>>> import numpy as np
>>> import numpy.linalg as la
>>> np.set_printoptions(precision=3, suppress=True, linewidth=160, legacy="1.25")
>>> rnd = lambda a: np.round(a, 3) + 0
>>> F = np.loadtxt("dump.csv", delimiter=",")
>>> print(F)
[[ 9. -3.  6. -3.]
 [-9.  3. -6.  3.]
 [-9.  3. -6.  3.]
 [ 0.  0.  0.  0.]
 [ 6. -2.  4. -2.]
 [-6.  2. -4.  2.]
 [-6.  2. -4.  2.]
 [-3.  1. -2.  1.]]
>>> # column 3 repeats column 1
>>> print(la.matrix_rank(F, rtol=0.1))
1
>>> print(rnd(la.norm(F, 2) / la.norm(F)))
1.0
>>> print([round(float(x), 3) for x in la.svd(F, compute_uv=False)[:3]])
[24.495, 0.0, 0.0]
>>> f = np.array([-1, 2])
>>> print(np.correlate(F[3], F[2], "full"))
[0. 0. 0. 0. 0. 0. 0.]
>>> print(np.array([np.convolve(row, f, "same") for row in F]))
[[ -9.  21. -12.  15.]
 [  9. -21.  12. -15.]
 [  9. -21.  12. -15.]
 [  0.   0.   0.   0.]
 [ -6.  14.  -8.  10.]
 [  6. -14.   8. -10.]
 [  6. -14.   8. -10.]
 [  3.  -7.   4.  -5.]]
>>> print(np.cross(F[3, :3], F[2, :3]))
[-0.  0.  0.]
>>> U, s, VT = la.svd(F)
>>> evecs = VT[:(s > 1e-8).sum()]
>>> rng = np.random.default_rng(3705)
>>> x0 = F[3] + 3 * F[7] + rng.integers(2) * np.eye(4)[2]
>>> print(x0)
[-9.  3. -5.  3.]
>>> print(la.matrix_rank(np.vstack([F, x0])))
2
>>> print(np.allclose(evecs.T @ evecs @ x0, x0))
False
>>> rank = la.matrix_rank(F)
>>> print(rank)
1
>>> N = la.svd(F)[2][rank:].T
>>> print(rnd(N @ N.T))
[[ 0.4    0.2   -0.4    0.2  ]
 [ 0.2    0.933  0.133 -0.067]
 [-0.4    0.133  0.733  0.133]
 [ 0.2   -0.067  0.133  0.933]]
>>> print(rnd(F @ N))
[[0. 0. 0.]
 [0. 0. 0.]
 [0. 0. 0.]
 [0. 0. 0.]
 [0. 0. 0.]
 [0. 0. 0.]
 [0. 0. 0.]
 [0. 0. 0.]]
>>> print(np.allclose(F @ N, 0))
True
>>> print([int(la.matrix_rank(F[:, :j + 1])) for j in range(4)])
[1, 1, 1, 1]
>>> data = -2 * np.eye(4) + np.eye(4, k=1)
>>> print(data)
[[-2.  1.  0.  0.]
 [ 0. -2.  1.  0.]
 [ 0.  0. -2.  1.]
 [ 0.  0.  0. -2.]]
>>> print(rnd(la.norm(data) ** 2 / la.norm(data, 2) ** 2))
2.337
>>> print(rnd(la.norm(data, axis=0)))
[2.    2.236 2.236 2.236]
>>> K = np.load("m.npy")
>>> print(rnd(K))
[[  5.822  -3.878  13.067  10.432   4.016  -5.694   2.359  -2.497  -3.336]
 [ 10.879  -9.781  -2.382  -6.581  10.402  -2.673   2.959  -3.579   0.285]
 [ -8.591   8.248   7.414  10.58   -8.812   0.466  -2.037   2.602  -1.571]
 [  6.448  -6.616 -10.069 -12.324   7.101   0.989   1.286  -1.77    2.275]
 [ 11.17   -9.261   5.818   1.283   9.786  -5.201   3.484  -4.009  -1.717]
 [ -2.561   3.467  12.868  13.524  -3.779  -3.03   -0.031   0.344  -3.061]
 [  5.098  -5.545 -11.276 -12.97    5.973   1.768   0.837  -1.265   2.605]
 [-11.534   9.83   -3.183   1.423 -10.411   4.531  -3.445   4.026   1.086]
 [ -4.961   3.087 -13.431 -11.123  -3.174   5.535  -2.134   2.22    3.401]
 [  9.346  -7.263  10.004   6.071   7.633  -5.879   3.193  -3.563  -2.686]
 [  8.802  -6.718  10.715   6.976   7.049  -5.921   3.077  -3.408  -2.844]
 [ -8.476   6.397 -11.084  -7.463  -6.705   5.93   -3.004   3.313   2.925]
 [ 10.155  -8.102   8.647   4.434   8.534  -5.727   3.349  -3.781  -2.378]
 [ 10.064  -8.005   8.825   4.642   8.43   -5.751   3.333  -3.758  -2.419]
 [-11.156   9.919   1.275   5.613 -10.54    3.088  -3.097   3.717  -0.009]
 [-11.09    9.89    1.565   5.869 -10.51    2.982  -3.063   3.683  -0.081]
 [  7.827  -7.679  -8.49  -11.328   8.216   0.091   1.762  -2.3     1.854]
 [ 10.893  -8.923   6.826   2.373   9.419  -5.415   3.46   -3.957  -1.955]
 [  5.481  -5.852 -10.963 -12.815   6.296   1.555   0.963  -1.407   2.518]
 [  0.409   0.947  13.814  13.28   -1.112  -4.234   0.863  -0.698  -3.371]
 [-11.273   9.397  -5.337  -0.775  -9.934   5.091  -3.488   4.025   1.603]
 [  7.259  -7.245  -9.191 -11.787   7.762   0.476   1.563  -2.08    2.039]
 [ -4.913   3.043 -13.448 -11.159  -3.127   5.525  -2.121   2.205   3.404]
 [  0.493   0.875  13.827  13.26   -1.035  -4.264   0.887  -0.727  -3.377]
 [ 11.303  -9.438   5.179   0.609   9.979  -5.053   3.488  -4.029  -1.565]
 [ 10.25   -8.204   8.454   4.209   8.643  -5.699   3.366  -3.806  -2.333]]
>>> # rows and columns are dependent
>>> U, s, VT = la.svd(F)
>>> print(np.argmax(s[:-1] / (s[1:] + 1e-6)) + 1)
1
>>> other = U[:, :1] @ np.diag(s[:1]) @ VT[:1]
>>> print(rnd(la.norm(F - other) / la.norm(F)))
0.0
>>> print(rnd(other))
[[ 9. -3.  6. -3.]
 [-9.  3. -6.  3.]
 [-9.  3. -6.  3.]
 [ 0.  0.  0.  0.]
 [ 6. -2.  4. -2.]
 [-6.  2. -4.  2.]
 [-6.  2. -4.  2.]
 [-3.  1. -2.  1.]]
>>> print(np.argsort(-la.norm(other, axis=0).round(6), kind="stable")[:3])
[0 2 1]
>>> E = np.array([[2.7, -2.0, 1.1, 0.4, 0.0, 0.7, -0.3, -0.1],
...     [-2.4, -0.6, 0.7, -1.3, 1.1, 0.4, -1.4, 0.0],
...     [-0.5, 0.7, 0.0, 0.6, 1.2, -1.3, -0.1, -1.7],
...     [-1.0, -2.6, 1.0, 1.3, 1.6, -1.8, 1.0, -0.7],
...     [0.1, -0.9, 0.2, 0.0, 1.0, 1.0, 0.1, 0.4],
...     [0.2, -0.5, -1.6, 1.3, -1.4, -0.4, 1.6, 0.6],
...     [-1.3, 0.8, -0.1, -0.4, -0.4, -0.6, -0.5, 1.3]])
>>> E[6] = E[4] + 0.02 * rng.normal(size=8)
>>> print(rnd(E))
[[ 2.7   -2.     1.1    0.4    0.     0.7   -0.3   -0.1  ]
 [-2.4   -0.6    0.7   -1.3    1.1    0.4   -1.4    0.   ]
 [-0.5    0.7    0.     0.6    1.2   -1.3   -0.1   -1.7  ]
 [-1.    -2.6    1.     1.3    1.6   -1.8    1.    -0.7  ]
 [ 0.1   -0.9    0.2    0.     1.     1.     0.1    0.4  ]
 [ 0.2   -0.5   -1.6    1.3   -1.4   -0.4    1.6    0.6  ]
 [ 0.073 -0.875  0.193  0.03   0.992  0.976  0.111  0.391]]
>>> U, s, VT = la.svd(E)
>>> print(np.argmax(s[:-1] / (s[1:] + 1e-6)) + 1)
6
>>> print(rnd(s))
[4.663 4.411 3.841 2.613 1.432 0.662 0.016]
>>> other = U[:, :6] @ np.diag(s[:6]) @ VT[:6]
>>> print(rnd(la.norm(E - other) / la.norm(E)))
0.002
>>> print(la.matrix_rank(E, rtol=0.05))
6
>>> print(la.matrix_rank(other))
6
>>> x0 = np.array([3, 0, 3, 2, 2, 3, 3, 1])
>>> print((E @ x0).argmax())
0
>>> print(rnd(E @ np.eye(8)[1]))
[-2.    -0.6    0.7   -2.6   -0.9   -0.5   -0.875]
>>> print(rnd(E @ (2 * x0)))
[ 26.6   -17.     -7.6     5.4    13.2    -0.4    12.988]
>>> print(np.sign((E @ x0).round(6)))
[ 1. -1. -1.  1.  1. -1.  1.]
>>> other = np.array([[-1, -1],
...     [-1, 1],
...     [2, 1],
...     [-1, -1],
...     [1, 2],
...     [1, 2],
...     [-2, 0],
...     [-1, -1]])
>>> print(rnd(E @ other))
[[ 2.5   -2.5  ]
 [10.     6.8  ]
 [ 1.     2.1  ]
 [ 2.8   -1.6  ]
 [ 2.6    2.8  ]
 [-9.8   -7.8  ]
 [ 2.514  2.761]]
>>> print(rnd(np.einsum("ij->j", E)))
[-0.827 -6.775  1.593  2.33   4.492 -0.424  1.011 -1.109]
>>> print(la.matrix_rank(np.vstack([E, other.T])))
8
>>> print(rnd(np.einsum("ik,kj->ij", E, other)))
[[ 2.5   -2.5  ]
 [10.     6.8  ]
 [ 1.     2.1  ]
 [ 2.8   -1.6  ]
 [ 2.6    2.8  ]
 [-9.8   -7.8  ]
 [ 2.514  2.761]]
>>> X = np.load("out9.npy")
>>> print(X)
[[ 4  3  2 -8 -7 -7  5 -3 -2  4]
 [ 3  4  3  2 -8 -7 -7  5 -3 -2]
 [ 2  3  4  3  2 -8 -7 -7  5 -3]
 [-8  2  3  4  3  2 -8 -7 -7  5]
 [-7 -8  2  3  4  3  2 -8 -7 -7]
 [-7 -7 -8  2  3  4  3  2 -8 -7]
 [ 5 -7 -7 -8  2  3  4  3  2 -8]
 [-3  5 -7 -7 -8  2  3  4  3  2]
 [-2 -3  5 -7 -7 -8  2  3  4  3]
 [ 4 -2 -3  5 -7 -7 -8  2  3  4]]
>>> other = la.inv(X)
>>> print((np.abs(other) > 1e-9).astype(int))
[[1 1 1 1 1 1 1 1 1 1]
 [1 1 1 1 1 1 1 1 1 1]
 [1 1 1 1 1 1 1 1 1 1]
 [1 1 1 1 1 1 1 1 1 1]
 [1 1 1 1 1 1 1 1 1 1]
 [1 1 1 1 1 1 1 1 1 1]
 [1 1 1 1 1 1 1 1 1 1]
 [1 1 1 1 1 1 1 1 1 1]
 [1 1 1 1 1 1 1 1 1 1]
 [1 1 1 1 1 1 1 1 1 1]]
>>> print(rnd(la.slogdet(X)[0]))
-1.0
>>> print(rnd(la.inv(other)))
[[ 4.  3.  2. -8. -7. -7.  5. -3. -2.  4.]
 [ 3.  4.  3.  2. -8. -7. -7.  5. -3. -2.]
 [ 2.  3.  4.  3.  2. -8. -7. -7.  5. -3.]
 [-8.  2.  3.  4.  3.  2. -8. -7. -7.  5.]
 [-7. -8.  2.  3.  4.  3.  2. -8. -7. -7.]
 [-7. -7. -8.  2.  3.  4.  3.  2. -8. -7.]
 [ 5. -7. -7. -8.  2.  3.  4.  3.  2. -8.]
 [-3.  5. -7. -7. -8.  2.  3.  4.  3.  2.]
 [-2. -3.  5. -7. -7. -8.  2.  3.  4.  3.]
 [ 4. -2. -3.  5. -7. -7. -8.  2.  3.  4.]]
>>> ev, evecs = la.eigh(X)
>>> print(np.unique(ev.round(6) + 0, return_counts=True)[1])
[1 1 1 1 1 1 1 1 1 1]
>>> print(rnd(la.eigvalsh(X @ X)))
[ 14.915  32.576  62.107  80.187  90.019 220.955 254.587 281.395 686.084 939.175]
>>> print(rnd(ev.sum()), np.trace(X))
40.0 40
>>> print(rnd(ev))
[-16.775 -14.865  -8.955  -5.708  -3.862   7.881   9.488  15.956  26.193  30.646]
>>> print((ev > 1e-8).sum(), (ev < -1e-8).sum())
5 5
>>> print(rnd(evecs @ np.diag(ev) @ evecs.T))
[[ 4.  3.  2. -8. -7. -7.  5. -3. -2.  4.]
 [ 3.  4.  3.  2. -8. -7. -7.  5. -3. -2.]
 [ 2.  3.  4.  3.  2. -8. -7. -7.  5. -3.]
 [-8.  2.  3.  4.  3.  2. -8. -7. -7.  5.]
 [-7. -8.  2.  3.  4.  3.  2. -8. -7. -7.]
 [-7. -7. -8.  2.  3.  4.  3.  2. -8. -7.]
 [ 5. -7. -7. -8.  2.  3.  4.  3.  2. -8.]
 [-3.  5. -7. -7. -8.  2.  3.  4.  3.  2.]
 [-2. -3.  5. -7. -7. -8.  2.  3.  4.  3.]
 [ 4. -2. -3.  5. -7. -7. -8.  2.  3.  4.]]
>>> J = np.array([[3.3, 1.0, 2.0, 0.0, 0.0, 1.0, 1.0, 0.0],
...     [0.0, 2.3, 3.0, 1.0, 3.0, 1.0, 1.0, 0.0],
...     [3.0, 3.0, 0.3, 3.0, 1.0, 2.0, 3.0, 3.0],
...     [1.0, 1.0, 2.0, 1.3, 1.0, 3.0, 0.0, 3.0],
...     [2.0, 2.0, 2.0, 0.0, 2.3, 2.0, 3.0, 0.0],
...     [3.0, 2.0, 0.0, 3.0, 1.0, 2.3, 1.0, 0.0],
...     [2.0, 0.0, 3.0, 3.0, 0.0, 3.0, 3.3, 2.0],
...     [3.0, 1.0, 2.0, 0.0, 0.0, 1.0, 1.0, 0.3]])
>>> U, s, VT = la.svd(J)
>>> print(np.argmax(s[:-1] / (s[1:] + 1e-6)) + 1)
7
>>> print(rnd(s))
[13.259  4.651  4.06   3.742  2.716  2.27   1.44   0.03 ]
>>> other = U[:, :7] @ np.diag(s[:7]) @ VT[:7]
>>> print(la.matrix_rank(other))
7
>>> print(la.matrix_rank(J, rtol=0.05))
7
>>> print(rnd(la.norm(J - other, 2)), rnd(s[7]))
0.03 0.03
>>> print(rnd(la.norm(J - other) / la.norm(J)))
0.002
